% python3 -q
>>> import numpy as np
>>> np.set_printoptions(precision=2, suppress=True, linewidth=120, floatmode="fixed")
>>> A = np.load("arr.npy")
>>> A
array([[ 40.71, -15.98,   4.60,  16.80],
       [  4.06, -12.55, -11.58, -19.06],
       [  4.99, -13.69,  -9.40, -20.14],
       [  4.15, -12.12, -10.09, -20.59],
       [-19.95,  25.87, -16.72,  28.04],
       [ 39.40, -14.63,   1.61,  15.63],
       [  3.13, -15.11,  -9.08, -19.26],
       [ 40.67, -14.54,   2.89,  15.18],
       [ 40.01, -14.75,   3.90,  16.80],
       [  3.65, -13.65, -10.09, -18.99],
       [ 41.80, -13.71,   3.14,  15.78],
       [-22.21,  24.00, -15.99,  28.37],
       [  4.24, -15.17,  -8.95, -18.44],
       [-21.32,  24.80, -16.04,  29.56],
       [ 41.14, -12.79,   4.05,  17.68],
       [ 40.38, -14.30,   6.00,  15.18],
       [  5.24, -13.14,  -8.45, -19.99],
       [ 41.10, -14.90,   4.99,  15.81],
       [  2.97, -15.32, -10.73, -19.83],
       [ 40.84, -14.86,   4.36,  15.34],
       [ 39.24, -13.17,   4.02,  17.33],
       [  3.93, -13.31, -10.29, -19.23],
       [-22.63,  25.66, -16.89,  27.72],
       [ 40.27, -14.68,   3.30,  15.91]])
>>> proj = A @ np.linalg.solve(A.T @ A, A.T)
>>> print(np.allclose(proj @ proj, proj))
True
>>> np.round(np.linalg.eigvalsh(proj), 2) + 0
array([0.00, 0.00, 0.00, 0.00, 0.00, 0.00, 0.00, 0.00, 0.00, 0.00, 0.00, 0.00, 0.00, 0.00, 0.00, 0.00, 0.00, 0.00,
       0.00, 0.00, 1.00, 1.00, 1.00, 1.00])
>>> x0 = np.array([0, 2, -1, -2])
>>> y = A @ x0
>>> print(np.round(np.linalg.solve(A.T @ A, A.T @ y), 2) + 0)
[ 0.00  2.00 -1.00 -2.00]
>>> rng = np.random.default_rng(129)
>>> y = y + 0.1 * rng.normal(size=24)
>>> print(y)
[-70.16  24.43  22.27  27.01  12.44 -62.17  17.36 -62.41 -67.08  20.83 -62.03   7.44  15.52   6.53 -64.92 -64.82  22.12
 -66.67  19.71 -64.79 -64.92  22.08  12.79 -64.32]
>>> c, *_ = np.linalg.lstsq(A, y)
>>> c.round()
array([-0.00,  2.00, -1.00, -2.00])
>>> print(c.round(2) + 0)
[ 0.00  2.00 -1.00 -2.00]
>>> print(np.round(A.T @ (y - A @ c), 2) + 0)
[0.00 0.00 0.00 0.00]
>>> [round(float(np.linalg.norm(np.linalg.solve(A.T @ A + lam * np.eye(4), A.T @ y))), 2) for lam in (0, 1, 10, 100)]
[2.99, 2.91, 2.41, 1.72]
>>> M = np.load("sample14.npy")
>>> M
array([[ 1.00,  0.00,  0.00,  0.00],
       [ 2.00,  3.00,  0.00,  0.00],
       [ 0.00,  0.00,  1.00, -2.00],
       [ 0.00,  0.00, -1.00, -1.00]])
>>> np.sort(np.linalg.eigvals(M).real)
array([-1.73,  1.00,  1.73,  3.00])
>>> np.flatnonzero(np.linalg.matrix_power((M != 0) + (M.T != 0) + np.eye(4), 4)[1])
array([0, 1])
>>> f = np.array([-2, -2, -1, -3])
>>> feats = 3 * np.eye(4) + np.outer(f, f)
>>> feats
array([[ 7.00,  4.00,  2.00,  6.00],
       [ 4.00,  7.00,  2.00,  6.00],
       [ 2.00,  2.00,  4.00,  3.00],
       [ 6.00,  6.00,  3.00, 12.00]])
>>> vals, V = np.linalg.eigh(feats)
>>> vals
array([ 3.00,  3.00,  3.00, 21.00])
>>> np.abs(V[:, -1]).round(6).argmax()
np.int64(3)
>>> (vals > 1e-8).sum(), (vals < -1e-8).sum()
(np.int64(4), np.int64(0))
>>> np.linalg.svd(feats, compute_uv=False)
array([21.00,  3.00,  3.00,  3.00])
>>> np.linalg.eigvalsh(feats @ feats)
array([  9.00,   9.00,   9.00, 441.00])
>>> np.round(V.T @ feats @ V, 2) + 0
array([[ 3.00,  0.00,  0.00,  0.00],
       [ 0.00,  3.00,  0.00,  0.00],
       [ 0.00,  0.00,  3.00,  0.00],
       [ 0.00,  0.00,  0.00, 21.00]])
>>> np.linalg.eigvalsh(feats + 2 * np.eye(4))
array([ 5.00,  5.00,  5.00, 23.00])
>>> q = feats.astype(float).copy()
>>> for j in range(4):
...     q[:, j] -= q[:, :j] @ (q[:, :j].T @ q[:, j])
...     q[:, j] /= np.linalg.norm(q[:, j])
... 
>>> print(np.round(q.T @ feats, 2) + 0)
[[10.25  9.37  4.68 14.05]
 [ 0.00  4.15  0.99  2.97]
 [ 0.00  0.00  3.17  1.02]
 [ 0.00  0.00  0.00  4.20]]
>>> np.linalg.matrix_rank(feats)
np.int64(4)
>>> print(np.unravel_index(np.abs(feats).argmax(), feats.shape))
(np.int64(3), np.int64(3))
>>> np.abs(feats).max()
np.float64(12.0)
>>> feats.mean(axis=0)
array([4.75, 4.75, 2.75, 6.75])
>>> feats - feats[0]
array([[ 0.00,  0.00,  0.00,  0.00],
       [-3.00,  3.00,  0.00,  0.00],
       [-5.00, -2.00,  2.00, -3.00],
       [-1.00,  2.00,  1.00,  6.00]])
>>> np.count_nonzero(feats)
np.int64(16)
>>> arr = np.array([[0, -5, 2, 4, 5],
...     [-2, -5, -5, -4, -4],
...     [-5, 0, 1, -4, 4],
...     [-1, 1, 4, 0, -2]])
>>> arr[:, 2] = 3 * arr[:, 0]
>>> print(arr)
[[  0  -5   0   4   5]
 [ -2  -5  -6  -4  -4]
 [ -5   0 -15  -4   4]
 [ -1   1  -3   0  -2]]
>>> out = arr / np.linalg.norm(arr, axis=1, keepdims=True)
>>> cov = out @ out.T
>>> np.argwhere(np.triu(np.abs(cov) > 0.95, 1))
array([], shape=(0, 2), dtype=int64)
>>> print((cov - 2 * np.eye(4)).round(6).argmax(axis=1))
[2 2 3 2]
>>> cov[0]
array([ 1.00, -0.14,  0.03, -0.48])
>>> (np.abs(cov) > 0.9).astype(int)
array([[1, 0, 0, 0],
       [0, 1, 0, 0],
       [0, 0, 1, 0],
       [0, 0, 0, 1]])
>>> out = arr + rng.integers(-2, 3, (4, 3)) @ rng.integers(-2, 3, (3, 5))
>>> out
array([[ -2,  -9,   0,   0,   1],
       [ -2, -10,   0,  -9,  -7],
       [ -7,   4, -25,   0,   4],
       [  0,  -3,   3,  -4,  -6]])
>>> np.abs(out - arr).sum(axis=1)
array([14, 19, 20, 19])
>>> out - arr
array([[ -2,  -4,   0,  -4,  -4],
       [  0,  -5,   6,  -5,  -3],
       [ -2,   4, -10,   4,   0],
       [  1,  -4,   6,  -4,  -4]])
>>> print(np.round(np.linalg.svd(out - arr, compute_uv=False), 2) + 0)
[17.75  7.06  1.74  0.00]
>>> X = np.loadtxt("case14.csv", delimiter=",")
>>> X
array([[21.85,  0.01, 13.92, -0.03],
       [ 8.75,  0.80,  6.54, -1.96],
       [ 7.41,  0.87,  5.75, -2.05],
       [ 5.40,  0.95,  4.53, -2.11],
       [ 0.64,  0.86,  1.25, -1.39],
       [ 0.22,  0.74,  0.85, -1.10],
       [ 0.03,  0.62,  0.59, -0.86],
       [ 0.59, -0.96, -0.31,  0.58],
       [ 0.93, -1.67, -0.49,  0.61],
       [ 1.06, -2.27, -0.68,  0.44],
       [ 0.18, -4.41, -1.90, -1.44],
       [-5.75, -7.90, -5.85, -7.77]])
>>> left, sv, vt = np.linalg.svd(X)
>>> sv.round(2) + 0
array([31.69, 11.98,  5.66,  0.00])
>>> np.argmax(sv[:-1] / (sv[1:] + 1e-6)) + 1
np.int64(3)
>>> out = left[:, :3] @ np.diag(sv[:3]) @ vt[:3]
>>> out
array([[21.85,  0.01, 13.92, -0.03],
       [ 8.75,  0.80,  6.54, -1.96],
       [ 7.41,  0.87,  5.75, -2.05],
       [ 5.40,  0.95,  4.53, -2.11],
       [ 0.64,  0.86,  1.25, -1.39],
       [ 0.22,  0.74,  0.85, -1.10],
       [ 0.03,  0.62,  0.59, -0.86],
       [ 0.59, -0.96, -0.31,  0.58],
       [ 0.93, -1.67, -0.49,  0.61],
       [ 1.06, -2.27, -0.68,  0.44],
       [ 0.18, -4.41, -1.90, -1.44],
       [-5.75, -7.90, -5.85, -7.77]])
>>> np.linalg.matrix_rank(X, rtol=0.05)
np.int64(3)
>>> round(float(np.abs(X - out).max()), 2)
0.0
>>> print(np.round(np.linalg.norm(X - out) / np.linalg.norm(X), 2))
0.0
